$ python3 -q
>>> import numpy as np
>>> np.set_printoptions(suppress=True, linewidth=140)
>>> K = np.load("out3.npy")
>>> K.round(1) + 0
array([[ 0.1,  0. ,  0. , -0.1, -0.1,  0. ,  0.1,  0.1,  0.1, -0.1],
       [ 0. ,  0. ,  0. ,  0. ,  0. ,  0. ,  0. ,  0. ,  0. ,  0. ],
       [ 0. ,  0. ,  0. ,  0. ,  0. ,  0. ,  0. ,  0. ,  0. ,  0. ],
       [-0.1,  0. ,  0. ,  0.1,  0.1,  0. , -0.1, -0.1, -0.1,  0.1],
       [-0.1,  0. ,  0. ,  0.1,  0.1,  0. , -0.1, -0.1, -0.1,  0.1],
       [ 0. ,  0. ,  0. ,  0. ,  0. ,  0. ,  0. ,  0. ,  0. ,  0. ],
       [ 0.1,  0. ,  0. , -0.1, -0.1,  0. ,  0.2,  0.2,  0.2, -0.1],
       [ 0.1,  0. ,  0. , -0.1, -0.1,  0. ,  0.2,  0.2,  0.2, -0.1],
       [ 0.1,  0. ,  0. , -0.1, -0.1,  0. ,  0.2,  0.2,  0.2, -0.1],
       [-0.1,  0. ,  0. ,  0.1,  0.1,  0. , -0.1, -0.1, -0.1,  0.1]])
>>> # row 4 repeats row 3
>>> theta = np.radians(135)
>>> R = np.eye(10)
>>> R[4, 4] = R[3, 3] = np.cos(theta)
>>> R[4, 3], R[3, 4] = -np.sin(theta), np.sin(theta)
>>> R.round(1)
array([[ 1. ,  0. ,  0. ,  0. ,  0. ,  0. ,  0. ,  0. ,  0. ,  0. ],
       [ 0. ,  1. ,  0. ,  0. ,  0. ,  0. ,  0. ,  0. ,  0. ,  0. ],
       [ 0. ,  0. ,  1. ,  0. ,  0. ,  0. ,  0. ,  0. ,  0. ,  0. ],
       [ 0. ,  0. ,  0. , -0.7,  0.7,  0. ,  0. ,  0. ,  0. ,  0. ],
       [ 0. ,  0. ,  0. , -0.7, -0.7,  0. ,  0. ,  0. ,  0. ,  0. ],
       [ 0. ,  0. ,  0. ,  0. ,  0. ,  1. ,  0. ,  0. ,  0. ,  0. ],
       [ 0. ,  0. ,  0. ,  0. ,  0. ,  0. ,  1. ,  0. ,  0. ,  0. ],
       [ 0. ,  0. ,  0. ,  0. ,  0. ,  0. ,  0. ,  1. ,  0. ,  0. ],
       [ 0. ,  0. ,  0. ,  0. ,  0. ,  0. ,  0. ,  0. ,  1. ,  0. ],
       [ 0. ,  0. ,  0. ,  0. ,  0. ,  0. ,  0. ,  0. ,  0. ,  1. ]])
>>> B = K @ R.T
>>> np.allclose(K @ K.T, B @ B.T)
True
>>> np.round(np.abs(B - K).max(axis=0), 1)
array([0. , 0. , 0. , 0.1, 0.3, 0. , 0. , 0. , 0. , 0. ])
>>> print(np.round(np.linalg.svd(R, compute_uv=False), 1))
[1. 1. 1. 1. 1. 1. 1. 1. 1. 1.]
>>> np.round(np.linalg.pinv(R), 1)
array([[ 1. ,  0. ,  0. ,  0. ,  0. ,  0. ,  0. ,  0. ,  0. ,  0. ],
       [ 0. ,  1. ,  0. ,  0. ,  0. ,  0. ,  0. ,  0. ,  0. ,  0. ],
       [ 0. ,  0. ,  1. ,  0. ,  0. ,  0. ,  0. ,  0. ,  0. ,  0. ],
       [ 0. ,  0. ,  0. , -0.7, -0.7,  0. ,  0. ,  0. ,  0. ,  0. ],
       [ 0. ,  0. ,  0. ,  0.7, -0.7,  0. ,  0. ,  0. ,  0. ,  0. ],
       [ 0. ,  0. ,  0. ,  0. ,  0. ,  1. ,  0. ,  0. ,  0. ,  0. ],
       [ 0. ,  0. ,  0. ,  0. ,  0. ,  0. ,  1. ,  0. ,  0. ,  0. ],
       [ 0. ,  0. ,  0. ,  0. ,  0. ,  0. ,  0. ,  1. ,  0. ,  0. ],
       [ 0. ,  0. ,  0. ,  0. ,  0. ,  0. ,  0. ,  0. ,  1. ,  0. ],
       [ 0. ,  0. ,  0. ,  0. ,  0. ,  0. ,  0. ,  0. ,  0. ,  1. ]])
>>> np.round(R.T @ R, 1) + 0
array([[1., 0., 0., 0., 0., 0., 0., 0., 0., 0.],
       [0., 1., 0., 0., 0., 0., 0., 0., 0., 0.],
       [0., 0., 1., 0., 0., 0., 0., 0., 0., 0.],
       [0., 0., 0., 1., 0., 0., 0., 0., 0., 0.],
       [0., 0., 0., 0., 1., 0., 0., 0., 0., 0.],
       [0., 0., 0., 0., 0., 1., 0., 0., 0., 0.],
       [0., 0., 0., 0., 0., 0., 1., 0., 0., 0.],
       [0., 0., 0., 0., 0., 0., 0., 1., 0., 0.],
       [0., 0., 0., 0., 0., 0., 0., 0., 1., 0.],
       [0., 0., 0., 0., 0., 0., 0., 0., 0., 1.]])
>>> rng = np.random.default_rng(380462)
>>> labels = rng.permutation(10)
>>> labels
array([9, 8, 5, 1, 6, 0, 7, 2, 3, 4])
>>> B = K[labels][:, labels]
>>> np.round(np.sort(np.abs(np.linalg.eigvals(B))), 1) + 0
array([0., 0., 0., 0., 0., 0., 0., 0., 0., 1.])
>>> B.round(1) + 0
array([[ 0.1, -0.1,  0. ,  0. , -0.1, -0.1, -0.1,  0. ,  0.1,  0.1],
       [-0.1,  0.2,  0. ,  0. ,  0.2,  0.1,  0.2,  0. , -0.1, -0.1],
       [ 0. ,  0. ,  0. ,  0. ,  0. ,  0. ,  0. ,  0. ,  0. ,  0. ],
       [ 0. ,  0. ,  0. ,  0. ,  0. ,  0. ,  0. ,  0. ,  0. ,  0. ],
       [-0.1,  0.2,  0. ,  0. ,  0.2,  0.1,  0.2,  0. , -0.1, -0.1],
       [-0.1,  0.1,  0. ,  0. ,  0.1,  0.1,  0.1,  0. , -0.1, -0.1],
       [-0.1,  0.2,  0. ,  0. ,  0.2,  0.1,  0.2,  0. , -0.1, -0.1],
       [ 0. ,  0. ,  0. ,  0. ,  0. ,  0. ,  0. ,  0. ,  0. ,  0. ],
       [ 0.1, -0.1,  0. ,  0. , -0.1, -0.1, -0.1,  0. ,  0.1,  0.1],
       [ 0.1, -0.1,  0. ,  0. , -0.1, -0.1, -0.1,  0. ,  0.1,  0.1]])
>>> np.round(np.diag(B), 1) + 0
array([0.1, 0.2, 0. , 0. , 0.2, 0.1, 0.2, 0. , 0.1, 0.1])
>>> print(np.allclose(B, K))
False
>>> np.round(np.linalg.det(B), 1), np.round(np.linalg.det(K[labels]), 1)
(np.float64(0.0), np.float64(0.0))
>>> x0 = np.array([1, 1, 2, 2, 0, 2, 0, 1, 1, 0])
>>> np.trace(K)
np.float64(1.0)
>>> w, V = np.linalg.eigvalsh(K)
Traceback (most recent call last):
  File "<python-input-27>", line 1, in <module>
    w, V = np.linalg.eigvalsh(K)
    ^^^^
ValueError: too many values to unpack (expected 2)
>>> w, V = np.linalg.eigh(K)
>>> print(np.abs(V[:, -1]).round(6).argmax())
6
>>> np.round(np.abs(V[:, -1]), 1) + 0
array([0.2, 0. , 0.1, 0.3, 0.3, 0. , 0.5, 0.5, 0.5, 0.2])
>>> np.unique(w.round(6) + 0, return_counts=True)[1]
array([9, 1])
>>> np.round(V @ np.diag(w) @ V.T, 1) + 0
array([[ 0.1,  0. ,  0. , -0.1, -0.1,  0. ,  0.1,  0.1,  0.1, -0.1],
       [ 0. ,  0. ,  0. ,  0. ,  0. ,  0. ,  0. ,  0. ,  0. ,  0. ],
       [ 0. ,  0. ,  0. ,  0. ,  0. ,  0. ,  0. ,  0. ,  0. ,  0. ],
       [-0.1,  0. ,  0. ,  0.1,  0.1,  0. , -0.1, -0.1, -0.1,  0.1],
       [-0.1,  0. ,  0. ,  0.1,  0.1,  0. , -0.1, -0.1, -0.1,  0.1],
       [ 0. ,  0. ,  0. ,  0. ,  0. ,  0. ,  0. ,  0. ,  0. ,  0. ],
       [ 0.1,  0. ,  0. , -0.1, -0.1,  0. ,  0.2,  0.2,  0.2, -0.1],
       [ 0.1,  0. ,  0. , -0.1, -0.1,  0. ,  0.2,  0.2,  0.2, -0.1],
       [ 0.1,  0. ,  0. , -0.1, -0.1,  0. ,  0.2,  0.2,  0.2, -0.1],
       [-0.1,  0. ,  0. ,  0.1,  0.1,  0. , -0.1, -0.1, -0.1,  0.1]])
>>> round(w.sum(), 1), np.trace(K)
(np.float64(1.0), np.float64(1.0))
>>> F = np.loadtxt("dump.csv", delimiter=",")
>>> F
array([[  0.8,  -5.4,  -0.8,  -2.7,   1.6,  -7.5,   2.4],
       [  5.4,   1.4,  -1.7,  -5.6,  -3.9,   0.1,  -9. ],
       [ -0.6,  -7.2,  -1.2,  -5.5,   1.2,  -8.7,   4.2],
       [  4. ,   1.6,  -2.7,   1.8,  -0.2,   1.6,  -9.6],
       [  6. ,  -1.3,  -0.4,  -5. ,  -4.2,  -0.8,  -6.5],
       [  2.3,   2. ,  -3. ,   3.7,  -0.6,   1. ,  -8.2],
       [  3.2,   1.7,  -3.3,   1.4,   1.5,   2.4,  -8.7],
       [  5.8,   1.3,  -4.2,  -5.8,  -5. ,  -1.5,  -8.6],
       [ -1.7,  -5. ,  -2.6,  -4.1,   0.7,  -8.8,   4.3],
       [  4.4,   0. ,  -1.7,  -5.1,  -4.6,  -1.1,  -6.1],
       [  2. ,   1.6,  -3. ,   3.3,   0.9,   2. ,  -9.9],
       [  6.4,  -1.4,  -2.2,  -6.2,  -5.5,  -1.8,  -5.9],
       [  5.2,   1.1,  -1.6,  -4.9,  -4.4,  -3.3,  -7.8],
       [  7.1,  -1.2,  -3. ,  -4.2,  -4.4,  -0.6,  -8.1],
       [  5.9,   0.9,  -1.5,  -5.3,  -3.4,  -1. ,  -5.5],
       [ -1.9,  -3.4,  -3.2,  -1.2,   0.4,  -8. ,   3.6],
       [ -0.7,  -4.8,  -2.2,  -2.7,   0.9,  -7.9,   3.3],
       [  3.6,   2.5,  -3. ,   1.6,  -0.3,   2. , -10.1],
       [  2.8,   1.8,  -2.7,   0.2,   0.6,   2.1,  -7.5],
       [  5.9,   0.5,  -0.9,  -5.2,  -4.2,  -2. ,  -5.5]])
>>> w, V = np.linalg.eigh(K)
>>> x0 = np.array([3, 1, 2, 3, 0, 0, 1, 3, 1, 1])
>>> round(x0 @ K @ x0 / (x0 @ x0), 1), round(w[0], 1), w[-1]
(np.float64(0.1), np.float64(-0.0), np.float64(1.0))
>>> print(np.round(V * np.abs(w) @ V.T, 1) + 0)
[[ 0.1  0.   0.  -0.1 -0.1  0.   0.1  0.1  0.1 -0.1]
 [ 0.   0.   0.   0.   0.   0.   0.   0.   0.   0. ]
 [ 0.   0.   0.   0.   0.   0.   0.   0.   0.   0. ]
 [-0.1  0.   0.   0.1  0.1  0.  -0.1 -0.1 -0.1  0.1]
 [-0.1  0.   0.   0.1  0.1  0.  -0.1 -0.1 -0.1  0.1]
 [ 0.   0.   0.   0.   0.   0.   0.   0.   0.   0. ]
 [ 0.1  0.   0.  -0.1 -0.1  0.   0.2  0.2  0.2 -0.1]
 [ 0.1  0.   0.  -0.1 -0.1  0.   0.2  0.2  0.2 -0.1]
 [ 0.1  0.   0.  -0.1 -0.1  0.   0.2  0.2  0.2 -0.1]
 [-0.1  0.   0.   0.1  0.1  0.  -0.1 -0.1 -0.1  0.1]]
>>> O, V = np.linalg.qr(F[:, :1])[0], np.linalg.qr(F[:, 1:])[0]
>>> sig = np.linalg.svd(O.T @ V, compute_uv=False)
>>> (sig > 0.9).sum()
np.int64(1)
>>> np.round(np.degrees(np.arccos(sig.clip(0, 1))), 1)
array([9.1])
>>> print(np.round(np.linalg.norm(O @ O.T - V @ V.T, 2), 1))
1.0
>>> M = np.loadtxt("x.csv", delimiter=",")
>>> M
array([[ 3., -2.,  3., -2.],
       [-1., -3., -1., -3.],
       [ 3., -2.,  3., -2.],
       [-1., -3., -1., -3.]])
>>> np.round(np.linalg.matrix_power(M, 2), 1)
array([[22.,  0., 22.,  0.],
       [ 0., 22.,  0., 22.],
       [22.,  0., 22.,  0.],
       [ 0., 22.,  0., 22.]])
>>> np.trace(M)
np.float64(0.0)
>>> np.allclose(M, M.T)
False
>>> M.inv()
Traceback (most recent call last):
  File "<python-input-50>", line 1, in <module>
    M.inv()
    ^^^^^
AttributeError: 'numpy.ndarray' object has no attribute 'inv'
>>> (M + M.T) / 2
array([[ 3. , -1.5,  3. , -1.5],
       [-1.5, -3. , -1.5, -3. ],
       [ 3. , -1.5,  3. , -1.5],
       [-1.5, -3. , -1.5, -3. ]])
>>> Uu, sig, Vt = np.linalg.svd(M)
>>> V = Vt[:(sig > 1e-8).sum()]
>>> x0 = M[2] + 5 * M[1] + rng.integers(2) * np.eye(4)[0]
>>> x0
array([ -1., -17.,  -2., -17.])
>>> np.round(np.diag(V.T @ V), 1)
array([0.5, 0.5, 0.5, 0.5])
>>> J = np.load("layer1.npy")
>>> J
array([[12, 16,  6, 12,  8, 20, 20, 18,  6, 18,  6, 18],
       [16, 30, 12, 21, 12, 18, 15, 23,  3, 23,  9, 13],
       [ 6, 12,  5,  9,  4,  6,  5,  8,  0,  8,  4,  4],
       [12, 21,  9, 18,  6, 15, 15, 15,  0, 15,  9, 12],
       [ 8, 12,  4,  6,  8, 12, 10, 14,  6, 14,  2, 10],
       [20, 18,  6, 15, 12, 42, 45, 31, 15, 31,  9, 41],
       [20, 15,  5, 15, 10, 45, 50, 30, 15, 30, 10, 45],
       [18, 23,  8, 15, 14, 31, 30, 29, 12, 29,  7, 28],
       [ 6,  3,  0,  0,  6, 15, 15, 12,  9, 12,  0, 15],
       [18, 23,  8, 15, 14, 31, 30, 29, 12, 29,  7, 28],
       [ 6,  9,  4,  9,  2,  9, 10,  7,  0,  7,  5,  8],
       [18, 13,  4, 12, 10, 41, 45, 28, 15, 28,  8, 41]])
>>> labels = rng.permutation(12)
>>> labels
array([ 5, 11,  6,  8,  7,  9,  3,  4,  1, 10,  0,  2])
>>> B = J[labels][:, labels]
>>> B
array([[42, 41, 45, 15, 31, 31, 15, 12, 18,  9, 20,  6],
       [41, 41, 45, 15, 28, 28, 12, 10, 13,  8, 18,  4],
       [45, 45, 50, 15, 30, 30, 15, 10, 15, 10, 20,  5],
       [15, 15, 15,  9, 12, 12,  0,  6,  3,  0,  6,  0],
       [31, 28, 30, 12, 29, 29, 15, 14, 23,  7, 18,  8],
       [31, 28, 30, 12, 29, 29, 15, 14, 23,  7, 18,  8],
       [15, 12, 15,  0, 15, 15, 18,  6, 21,  9, 12,  9],
       [12, 10, 10,  6, 14, 14,  6,  8, 12,  2,  8,  4],
       [18, 13, 15,  3, 23, 23, 21, 12, 30,  9, 16, 12],
       [ 9,  8, 10,  0,  7,  7,  9,  2,  9,  5,  6,  4],
       [20, 18, 20,  6, 18, 18, 12,  8, 16,  6, 12,  6],
       [ 6,  4,  5,  0,  8,  8,  9,  4, 12,  4,  6,  5]])
>>> np.round(np.sort(np.abs(np.linalg.eigvals(B))), 1) + 0
array([  0. ,   0. ,   0. ,   0. ,   0. ,   0. ,   0. ,   0. ,   0. ,  15.3,  44.3, 218.5])
>>> np.trace(B)
np.int64(278)
>>> np.diag(B)
array([42, 41, 50,  9, 29, 29, 18,  8, 30,  5, 12,  5])
>>> print(round(np.linalg.det(B), 1), round(float(np.linalg.det(J[labels])), 1))
-0.0 0.0
>>> B = np.c_[F[:, :4] @ np.array([[3, 6, 1, 8], [-3, 1, 4, -4], [-3, -4, -5, 4], [5, -6, -5, 9]]), np.array([2, -1, -3, 1, 3, -2, 3, -1, -3, -1, -1, 3, 2, -1, -1, -2, 2, -1, 0, -2])]
>>> print(B.round(1))
[[  7.5  18.8  -3.3   0.5   2. ]
 [-10.9  74.2  47.5 -19.6  -1. ]
 [ -4.1  27.    4.1 -30.3  -3. ]
 [ 24.3  25.6  14.9  31.    1. ]
 [ -1.9  66.3  27.8   6.6   3. ]
 [ 28.4   5.6   6.8  31.7  -2. ]
 [ 21.4  25.7  19.5  18.2   3. ]
 [ -2.9  87.7  61.  -27.8  -1. ]
 [ -2.8  19.8  11.8 -40.9  -3. ]
 [ -7.2  63.8  38.4 -17.5  -1. ]
 [ 26.7   5.8   6.9  27.3  -1. ]
 [ -1.   83.   42.8  -7.8   3. ]
 [ -7.4  68.1  42.1 -13.3   2. ]
 [ 12.9  78.6  38.3  11.8  -1. ]
 [ -7.   74.1  43.5 -10.1  -1. ]
 [  8.1   5.2   6.5 -25.2  -2. ]
 [  5.4  16.    4.6 -19.5   2. ]
 [ 20.3  26.5  20.6  21.2  -1. ]
 [ 12.1  28.2  22.5   6.2   0. ]
 [ -7.1  70.7  38.4  -5.2  -2. ]]
>>> np.round(np.linalg.norm(np.linalg.qr(F)[0].T @ B, axis=0) ** 2 / ((B ** 2).sum(axis=0) + 1e-12), 1)
array([1. , 1. , 1. , 1. , 0.2])
>>> np.linalg.matrix_rank(np.c_[F, B])
np.int64(8)
>>> np.round(np.linalg.norm(B - F @ np.linalg.lstsq(F, B)[0], axis=0), 1) + 0
array([0. , 0. , 0. , 0. , 7.7])
>>> np.linalg.matrix_rank(B)
np.int64(5)
